$ python -q
>>> import numpy as np
>>> from numpy import linalg as LA
>>> np.set_printoptions(precision=3, suppress=True, linewidth=120, legacy="1.25")
>>> A2 = np.array([[1]])
>>> Z = np.array([[1, 0], [-1, 0]])
>>> data = np.block([[A2, np.array([[4, 1]])], [np.zeros((2, 1)), Z]])
>>> print(data)
[[ 1.  4.  1.]
 [ 0.  1.  0.]
 [ 0. -1.  0.]]
>>> rk = LA.matrix_rank(data)
>>> print(rk)
2
>>> ns = LA.svd(data)[2][rk:].T
>>> print(LA.matrix_rank(data.T @ data), LA.matrix_rank(data @ data.T))
2 2
>>> print(np.round(ns @ ns.T, 3) + 0)
[[ 0.5  0.  -0.5]
 [ 0.   0.   0. ]
 [-0.5  0.   0.5]]
>>> M = np.load("case18.npy")
>>> print(M)
[[ 1.  0.  0.  0.  0.  0.  0.]
 [ 0.  1.  0.  0.  0.  0.  0.]
 [ 0.  0.  0.  1.  0.  0.  0.]
 [ 0.  0. -1.  0.  0.  0.  0.]
 [ 0.  0.  0.  0.  1.  0.  0.]
 [ 0.  0.  0.  0.  0.  1.  0.]
 [ 0.  0.  0.  0.  0.  0.  1.]]
>>> x = np.array([-3, -7, -9, 0, -4, 3, -3])
>>> print(round(LA.norm(x), 3), np.round(LA.norm(M @ x), 3))
13.153 13.153
>>> print(M.T @ (M @ x))
[-3. -7. -9.  0. -4.  3. -3.]
>>> print(np.round(LA.det(M), 3))
1.0
>>> print(7 - LA.matrix_rank(M - np.eye(7), tol=1e-8))
5
>>> rng = np.random.default_rng(635690)
>>> labels = rng.permutation(7)
>>> print(labels)
[4 2 5 1 6 3 0]
>>> A2 = M[labels][:, labels]
>>> print(np.sort(np.abs(LA.eigvals(A2))))
[1. 1. 1. 1. 1. 1. 1.]
>>> print(np.diag(A2))
[1. 0. 1. 1. 1. 0. 1.]
>>> print(round(float(LA.det(A2)), 3), np.round(LA.det(M[labels]), 3))
1.0 -1.0
>>> A2 = np.array([[3, 2], [-3, -2], [2, -1], [1, -1], [3, 0], [-1, -1], [1, 0]])
>>> print(LA.matrix_rank(np.vstack([M, A2.T])))
7
>>> print(np.vstack([M, A2.T]).shape)
(9, 7)
>>> print(np.einsum("ik,kj->ij", M, A2))
[[ 3.  2.]
 [-3. -2.]
 [ 1. -1.]
 [-2.  1.]
 [ 3.  0.]
 [-1. -1.]
 [ 1.  0.]]
